$ ipython --no-banner

In [1]: import numpy as np

In [2]: np.set_printoptions(precision=4, suppress=True, linewidth=120)

In [3]: rd = lambda a: np.round(a, 4) + 0

In [4]: J = np.loadtxt("case0.csv", delimiter=",")

In [5]: J
Out[5]: 
array([[  0.,   0.,   0.,   0.,   0.,   0.,   0.,   0.,   0.,   0.,   0.,   0.],
       [ -1.,   5.,  -2.,  -2.,   4.,   3.,   0.,   5.,  -4.,  -4.,   5.,  -5.],
       [ -2.,  10.,  -4.,  -4.,   8.,   6.,   0.,  10.,  -8.,  -8.,  10., -10.],
       [ -3.,  15.,  -6.,  -6.,  12.,   9.,   0.,  15., -12., -12.,  15., -15.]])

In [6]: np.linalg.matrix_rank(J, rtol=0.1)
Out[6]: np.int64(1)

In [7]: np.argsort(-np.linalg.norm(J, axis=0).round(6), kind="stable")[:3]
Out[7]: array([ 1,  7, 10])

In [8]: rd(np.linalg.norm(J, 2) / np.linalg.norm(J))
Out[8]: np.float64(1.0)

In [9]: np.linalg.cond(J) > 100
Out[9]: np.True_

In [10]: Uu, sig, vt = np.linalg.svd(J)

In [11]: rd(sig)
Out[11]: array([48.2079,  0.    ,  0.    ,  0.    ])

In [12]: out = Uu[:, :1] @ np.diag(sig[:1]) @ vt[:1]

In [13]: rd(out)
Out[13]: 
array([[  0.,   0.,   0.,   0.,   0.,   0.,   0.,   0.,   0.,   0.,   0.,   0.],
       [ -1.,   5.,  -2.,  -2.,   4.,   3.,   0.,   5.,  -4.,  -4.,   5.,  -5.],
       [ -2.,  10.,  -4.,  -4.,   8.,   6.,   0.,  10.,  -8.,  -8.,  10., -10.],
       [ -3.,  15.,  -6.,  -6.,  12.,   9.,   0.,  15., -12., -12.,  15., -15.]])

In [14]: rd(np.linalg.norm(J - out, 2)), rd(sig[1])
Out[14]: (np.float64(0.0), np.float64(0.0))

In [15]: blk = np.stack([J, 4 * J, J[::-1]])

In [16]: (blk @ J.T).shape
Out[16]: (3, 4, 4)

In [17]: np.linalg.lstsq(J[:-1].T, J[-1])[2]
Out[17]: np.int32(1)

In [18]: Uu, sig, vt = np.linalg.svd(J)

In [19]: evecs = vt[:(sig > 1e-8).sum()]

In [20]: rng = np.random.default_rng(4721)

In [21]: x = J[3] + 2 * J[1] + rng.integers(2) * np.eye(12)[0]

In [22]: x
Out[22]: array([ -4.,  25., -10., -10.,  20.,  15.,   0.,  25., -20., -20.,  25., -25.])

In [23]: np.linalg.matrix_rank(np.vstack([J, x]))
Out[23]: np.int64(2)

In [24]: F = np.loadtxt("arr.csv", delimiter=",")

In [25]: F
Out[25]: 
array([[ 79., -55.,   7.,   2.,   8.,  14.,  55., -44.,  59.],
       [-55.,  71., -35.,   1., -27.,  -9., -36.,  19., -21.],
       [  7., -35.,  64., -12.,  17., -38., -13.,  -9.,   2.],
       [  2.,   1., -12.,  89., -26.,  53., -11.,  21.,   7.],
       [  8., -27.,  17., -26.,  81., -13.,  28.,   2.,  25.],
       [ 14.,  -9., -38.,  53., -13.,  94.,   9.,  28.,  13.],
       [ 55., -36., -13., -11.,  28.,   9.,  71., -29.,  34.],
       [-44.,  19.,  -9.,  21.,   2.,  28., -29.,  63., -27.],
       [ 59., -21.,   2.,   7.,  25.,  13.,  34., -27., 105.]])

In [26]: # symmetric

In [27]: evals, evecs = np.linalg.eigh(F)

In [28]: x = np.array([0, -9, 8, -5, -8, 4, -7, 0, -3])

In [29]: rd(x @ F @ x / (x @ x)), rd(evals[0]), rd(evals[-1])
Out[29]: (np.float64(58.8831), np.float64(0.0), np.float64(248.9893))

In [30]: x @ F @ x
Out[30]: np.float64(18136.0)

In [31]: (np.sign(evecs[:, -1].round(6)) == np.sign(evecs[0, -1].round(6))).astype(int)
Out[31]: array([1, 0, 1, 0, 1, 0, 1, 0, 1])

In [32]: rd(evecs * np.abs(evals) @ evecs.T)
Out[32]: 
array([[ 79., -55.,   7.,   2.,   8.,  14.,  55., -44.,  59.],
       [-55.,  71., -35.,   1., -27.,  -9., -36.,  19., -21.],
       [  7., -35.,  64., -12.,  17., -38., -13.,  -9.,   2.],
       [  2.,   1., -12.,  89., -26.,  53., -11.,  21.,   7.],
       [  8., -27.,  17., -26.,  81., -13.,  28.,   2.,  25.],
       [ 14.,  -9., -38.,  53., -13.,  94.,   9.,  28.,  13.],
       [ 55., -36., -13., -11.,  28.,   9.,  71., -29.,  34.],
       [-44.,  19.,  -9.,  21.,   2.,  28., -29.,  63., -27.],
       [ 59., -21.,   2.,   7.,  25.,  13.,  34., -27., 105.]])
